% python3 -q
>>> import numpy as np
>>> np.set_printoptions(precision=3, suppress=True, linewidth=100)
>>> rd = lambda a: np.round(a, 3) + 0
>>> mat = np.array([[-2, -3, -2, -3],
...     [0, 0, -3, 3],
...     [0, 0, -2, -3],
...     [2, -3, -3, 2],
...     [2, 0, -3, -3],
...     [0, -1, 1, 2],
...     [-2, -3, -14, 9]])
>>> mat
array([[ -2,  -3,  -2,  -3],
       [  0,   0,  -3,   3],
       [  0,   0,  -2,  -3],
       [  2,  -3,  -3,   2],
       [  2,   0,  -3,  -3],
       [  0,  -1,   1,   2],
       [ -2,  -3, -14,   9]])
>>> gram = mat.T @ mat
>>> np.allclose(gram, gram.T)
True
>>> O, vecs = np.linalg.qr(mat[:, :2])[0], np.linalg.qr(mat[:, 2:])[0]
>>> s = np.linalg.svd(O.T @ vecs, compute_uv=False)
>>> (s > 0.9).sum()
np.int64(0)
>>> rd(np.linalg.norm(O @ O.T - vecs @ vecs.T, 2))
np.float64(0.989)
>>> proj = mat @ np.linalg.solve(mat.T @ mat, mat.T)
>>> rd(np.diag(proj))
array([0.899, 0.109, 0.295, 0.856, 0.672, 0.228, 0.942])
>>> np.linalg.matrix_rank(np.eye(7) - proj)
np.int64(3)
>>> rd(np.linalg.eigvalsh(proj))
array([0., 0., 0., 1., 1., 1., 1.])
>>> B = np.array([[3, 2, 2, 1, 0, 1, 0],
...     [3, 0, 2, 2, 2, 1, 0],
...     [0, 1, 1, 0, 3, 2, 3],
...     [2, 2, 1, 2, 1, 2, 1],
...     [1, 2, 3, 2, 1, 0, 1],
...     [0, 2, 0, 3, 1, 1, 0],
...     [1, 0, 2, 3, 1, 3, 1]])
>>> F = np.tril(B)
>>> F
array([[3, 0, 0, 0, 0, 0, 0],
       [3, 0, 0, 0, 0, 0, 0],
       [0, 1, 1, 0, 0, 0, 0],
       [2, 2, 1, 2, 0, 0, 0],
       [1, 2, 3, 2, 1, 0, 0],
       [0, 2, 0, 3, 1, 1, 0],
       [1, 0, 2, 3, 1, 3, 1]])
>>> # rows 0 and 1 are equal
>>> Uu, s, VT = np.linalg.svd(F)
>>> vecs = VT[:(s > 1e-8).sum()]
>>> rng = np.random.default_rng(771277)
>>> x0 = F[5] + 5 * F[0] + rng.integers(2) * np.eye(7)[6]
>>> x0
array([15.,  2.,  0.,  3.,  1.,  1.,  1.])
>>> rd(np.linalg.norm(x0 - vecs.T @ vecs @ x0))
np.float64(0.931)
>>> np.linalg.matrix_rank(np.vstack([F, x0]))
np.int64(7)
>>> rd(np.diag(vecs.T @ vecs))
array([1.   , 0.989, 0.989, 0.997, 0.957, 0.933, 0.134])
>>> Uu, s, VT = np.linalg.svd(F)
>>> np.argmax(s[:-1] / (s[1:] + 1e-6)) + 1
np.int64(6)
>>> rd(s)
array([7.538, 4.352, 3.153, 2.362, 0.687, 0.489, 0.   ])
>>> B = Uu[:, :6] @ np.diag(s[:6]) @ VT[:6]
>>> np.linalg.matrix_rank(F, rtol=0.05)
np.int64(6)
>>> rd(B)
array([[3., 0., 0., 0., 0., 0., 0.],
       [3., 0., 0., 0., 0., 0., 0.],
       [0., 1., 1., 0., 0., 0., 0.],
       [2., 2., 1., 2., 0., 0., 0.],
       [1., 2., 3., 2., 1., 0., 0.],
       [0., 2., 0., 3., 1., 1., 0.],
       [1., 0., 2., 3., 1., 3., 1.]])
>>> rd(np.linalg.norm(F, 2) / np.linalg.norm(F))
np.float64(0.786)
>>> np.linalg.cond(F) > 100
np.True_
>>> labels = rng.permutation(7)
>>> labels
array([5, 6, 0, 2, 3, 1, 4])
>>> B = F[labels][:, labels]
>>> rd(np.linalg.det(B)), rd(np.linalg.det(F[labels]))
(np.float64(0.0), np.float64(0.0))
>>> np.trace(B)
np.int64(9)
>>> np.allclose(B, F)
False
>>> rd(np.sort(np.abs(np.linalg.eigvals(B))))
array([0., 1., 1., 1., 1., 2., 3.])
>>> W0 = np.loadtxt("a.csv", delimiter=",")
>>> W0
array([[-5.425,  2.74 , -3.249,  0.261,  3.271],
       [ 3.013, -0.322,  0.222, -1.072, -3.26 ],
       [ 2.259, -3.777,  3.804,  2.49 , -0.605],
       [-4.541,  0.971, -4.957,  0.429,  2.601],
       [-2.335, -0.783, -6.164,  2.294, -2.463],
       [-1.122, -1.835, -6.22 ,  2.14 , -3.103],
       [-0.63 ,  0.35 ,  2.632,  0.848,  0.78 ],
       [-3.039, -4.142, -1.857,  3.678,  3.744],
       [ 2.732, -1.114,  4.424, -0.513,  0.405],
       [ 5.073,  2.399,  1.372, -3.24 , -6.078],
       [ 4.257, -4.798,  2.946,  2.05 , -2.621],
       [-5.037,  2.191, -5.788,  0.34 ,  1.886],
       [ 1.562,  3.309,  4.653, -3.453,  1.612],
       [-1.131, -1.912, -3.217,  2.294, -1.181],
       [-3.885, -0.482,  1.739,  0.943,  7.183],
       [-2.064,  1.752,  1.152, -1.663,  5.118],
       [-1.46 , -3.388, -1.638,  3.572,  0.189],
       [ 2.665, -2.425,  2.183,  1.225, -2.143],
       [ 3.809, -2.207, -2.303,  1.274, -7.475],
       [-3.211,  5.405,  0.968, -2.67 ,  3.205],
       [ 0.966,  0.603,  7.771, -1.719,  5.236],
       [ 3.379, -2.205, -1.625,  0.763, -5.462],
       [ 0.589, -4.362, -5.472,  3.097, -3.534],
       [-2.721,  2.396, -2.219, -1.173,  2.064],
       [ 4.375, -3.46 ,  1.404,  1.602, -4.828],
       [-3.812,  1.679, -0.153, -0.498,  5.36 ],
       [-5.894,  0.843, -3.376,  1.034,  5.515],
       [-1.397,  3.195, -1.25 , -2.66 ,  1.559],
       [-2.652,  0.87 ,  1.612,  0.59 ,  3.382],
       [ 3.333, -2.424,  4.446,  1.053, -1.603],
       [ 1.886, -4.41 ,  1.963,  2.761, -0.636],
       [-4.484,  1.526,  0.516, -0.271,  6.775],
       [-0.283, -0.589, -5.597,  1.501, -4.837],
       [ 1.686, -2.337, -6.059,  2.065, -7.073]])
>>> gram = W0.T @ W0
>>> (W0 @ W0.T).shape
(34, 34)
>>> rd(np.linalg.eigvalsh(gram)[::-1])
array([882.117, 585.164, 249.317,  12.099,   0.057])
>>> np.allclose(gram, gram.T)
True
>>> B = np.c_[W0[:, :1] @ np.array([[0]]), np.array([2, 0, 1, 1, 2, 1, 0, 1, 0, 1, 2, 0, 1, 0, 2, 2, 1, 2, 0, 1, 2, 0, 0, 2, 2, 2, 1, 2, 1, 1, 1, 0, 1, 1])]
>>> B
array([[0., 2.],
       [0., 0.],
       [0., 1.],
       [0., 1.],
       [0., 2.],
       [0., 1.],
       [0., 0.],
       [0., 1.],
       [0., 0.],
       [0., 1.],
       [0., 2.],
       [0., 0.],
       [0., 1.],
       [0., 0.],
       [0., 2.],
       [0., 2.],
       [0., 1.],
       [0., 2.],
       [0., 0.],
       [0., 1.],
       [0., 2.],
       [0., 0.],
       [0., 0.],
       [0., 2.],
       [0., 2.],
       [0., 2.],
       [0., 1.],
       [0., 2.],
       [0., 1.],
       [0., 1.],
       [0., 1.],
       [0., 0.],
       [0., 1.],
       [0., 1.]])
>>> rd(np.linalg.norm(np.linalg.qr(W0)[0].T @ B, axis=0) ** 2 / ((B ** 2).sum(axis=0) + 1e-12))
array([0.   , 0.095])
>>> np.linalg.matrix_rank(np.c_[W0, B])
np.int64(6)
